% ipython --no-banner

In [1]: import numpy as np

In [2]: np.set_printoptions(precision=2, suppress=True, linewidth=120)

In [3]: rd = lambda a: np.round(a, 2) + 0

In [4]: m1 = np.abs(np.array([[4, 3, 1, 5, 0, 0],
   ...:     [1, 5, 0, 3, 3, 2],
   ...:     [3, 5, 0, 3, 1, 0],
   ...:     [2, 1, 4, 3, 5, 0],
   ...:     [3, 1, 1, 4, 4, 1],
   ...:     [1, 5, 4, 4, 5, 5]])) + np.eye(6)

In [5]: m1 = m1 / m1.sum(axis=1, keepdims=True)

In [6]: rd(m1)
Out[6]: 
array([[0.36, 0.21, 0.07, 0.36, 0.  , 0.  ],
       [0.07, 0.4 , 0.  , 0.2 , 0.2 , 0.13],
       [0.23, 0.38, 0.08, 0.23, 0.08, 0.  ],
       [0.12, 0.06, 0.25, 0.25, 0.31, 0.  ],
       [0.2 , 0.07, 0.07, 0.27, 0.33, 0.07],
       [0.04, 0.2 , 0.16, 0.16, 0.2 , 0.24]])

In [7]: # a transition matrix

In [8]: r0, v = m1[1], m1[3]

In [9]: rd(r0 @ v)
Out[9]: np.float64(0.15)

In [10]: p = (r0 @ v) / (r0 @ r0) * r0

In [11]: np.linalg.matrix_rank(np.outer(r0, v))
Out[11]: np.int64(1)

In [12]: (v - p) @ r0
Out[12]: np.float64(0.0)

In [13]: M = np.load("block18.npy")

In [14]: M
Out[14]: 
array([[-0.91, -1.17,  2.86],
       [ 0.91,  1.17, -2.86],
       [ 0.49,  0.63, -1.54],
       [-1.05, -1.35,  3.3 ],
       [-0.63, -0.81,  1.98],
       [-1.33, -1.71,  4.18]])

In [15]: # null space of dimension 2

In [16]: Uu, s, Vt = np.linalg.svd(M)

In [17]: vecs = Vt[:(s > 1e-8).sum()]

In [18]: rng = np.random.default_rng(4283)

In [19]: x = M[1] + 4 * M[2] + rng.integers(2) * np.eye(3)[0]

In [20]: x
Out[20]: array([ 3.87,  3.69, -9.02])

In [21]: np.linalg.matrix_rank(np.vstack([M, x]))
Out[21]: np.int64(2)

In [22]: np.allclose(vecs.T @ vecs @ x, x)
Out[22]: False

In [23]: rd(np.linalg.norm(x - vecs.T @ vecs @ x))
Out[23]: np.float64(0.96)

In [24]: r0 = np.array([-2, 2, -3])

In [25]: rd(np.correlate(M[0], M[5], "full"))
Out[25]: array([-3.8 , -3.33, 15.17, -3.33, -3.8 ])

In [26]: out = M + rng.integers(-2, 3, (6, 1)) @ rng.integers(-2, 3, (1, 3))

In [27]: rd(out)
Out[27]: 
array([[ 3.09, -1.17,  2.86],
       [-1.09,  1.17, -2.86],
       [ 4.49,  0.63, -1.54],
       [-5.05, -1.35,  3.3 ],
       [-0.63, -0.81,  1.98],
       [-3.33, -1.71,  4.18]])

In [28]: np.linalg.matrix_rank(out - M, tol=1e-8)
Out[28]: np.int64(1)

In [29]: np.abs(out - M).sum(axis=1)
Out[29]: array([4., 2., 4., 4., 0., 2.])

In [30]: out - M
Out[30]: 
array([[ 4.,  0.,  0.],
       [-2.,  0.,  0.],
       [ 4.,  0.,  0.],
       [-4.,  0.,  0.],
       [ 0.,  0.,  0.],
       [-2.,  0.,  0.]])

In [31]: r = np.linalg.matrix_rank(M)

In [32]: print(r)
1

In [33]: null = np.linalg.svd(M)[2][r:].T

In [34]: [int(np.linalg.matrix_rank(M[:, :j + 1])) for j in range(3)]
Out[34]: [1, 1, 1]
